$ python -q
>>> import numpy as np
>>> from numpy import linalg as LA
>>> np.set_printoptions(precision=3, suppress=True, linewidth=200, legacy="1.25")
>>> mat = np.loadtxt("test11.csv", delimiter=",")
>>> print(mat)
[[ 0.88 -1.76  1.6  -0.56 -1.44 -1.12]
 [-0.06  0.84 -1.02  1.02  0.6   0.12]
 [ 0.01 -0.14  0.17 -0.17 -0.1  -0.02]
 [-1.72  0.32  0.82 -3.16  0.64  2.  ]
 [-0.44  0.88 -0.8   0.28  0.72  0.56]]
>>> C2 = mat.T @ mat
>>> print(np.round(LA.svd(mat, compute_uv=False) ** 2, 3) + 0)
[19.129 14.844  0.     0.     0.   ]
>>> print(np.round(LA.eigvalsh(C2)[::-1], 3) + 0)
[19.129 14.844  0.     0.     0.     0.   ]
>>> print(np.diag(C2))
[ 3.93   4.7    4.942 11.447  3.372  5.583]
>>> print(np.allclose(C2, C2.T))
True
>>> m1 = np.load("mat.npy")
>>> print(m1)
[[-0.599 -0.9    1.522  0.628 -0.779]
 [ 0.004 -0.024 -0.012 -0.04   0.004]
 [ 0.628  0.878 -1.563 -0.623  0.677]
 [ 0.624  0.934 -1.557 -0.676  0.721]
 [-1.132 -1.806  3.177  1.212 -1.367]
 [-1.233 -1.781  3.233  1.195 -1.383]
 [-0.6   -0.811  1.596  0.617 -0.738]
 [ 1.191  1.876 -3.303 -1.118  1.45 ]
 [-0.614 -0.905  1.609  0.553 -0.707]
 [ 1.246  1.768 -3.096 -1.181  1.471]
 [ 0.607  0.97  -1.641 -0.609  0.705]
 [-1.279 -1.807  3.239  1.156 -1.456]
 [ 0.575  0.873 -1.615 -0.551  0.622]
 [-1.176 -1.886  3.248  1.152 -1.515]
 [ 0.67   0.881 -1.597 -0.547  0.684]
 [ 0.633  0.967 -1.566 -0.527  0.705]
 [ 1.191  1.787 -3.22  -1.247  1.421]
 [-0.588 -0.926  1.616  0.612 -0.754]
 [ 0.606  0.962 -1.597 -0.657  0.675]
 [ 1.23   1.781 -3.243 -1.226  1.391]
 [ 0.575  0.9   -1.623 -0.635  0.638]
 [-1.172 -1.772  3.189  1.228 -1.413]
 [-0.664 -0.81   1.521  0.549 -0.689]
 [ 0.586  0.866 -1.598 -0.595  0.735]
 [ 0.103  0.057 -0.036 -0.002 -0.011]
 [ 1.261  1.738 -3.182 -1.124  1.355]
 [ 1.19   1.73  -3.07  -1.183  1.469]
 [ 0.474  0.913 -1.587 -0.61   0.665]
 [ 0.603  0.899 -1.621 -0.51   0.567]
 [-0.616 -0.9    1.617  0.648 -0.648]
 [-1.118 -1.796  3.146  1.196 -1.331]
 [ 1.23   1.772 -3.169 -1.075  1.464]
 [ 1.155  1.715 -3.229 -1.331  1.461]
 [ 0.019  0.11   0.07  -0.081 -0.045]
 [ 1.222  1.826 -3.205 -1.115  1.386]]
>>> proj = m1 @ LA.solve(m1.T @ m1, m1.T)
>>> print(np.round(LA.eigvalsh(proj), 3) + 0)
[0. 0. 0. 0. 0. 0. 0. 0. 0. 0. 0. 0. 0. 0. 0. 0. 0. 0. 0. 0. 0. 0. 0. 0. 0. 0. 0. 0. 0. 0. 1. 1. 1. 1. 1.]
>>> print(np.allclose(proj @ proj, proj))
True
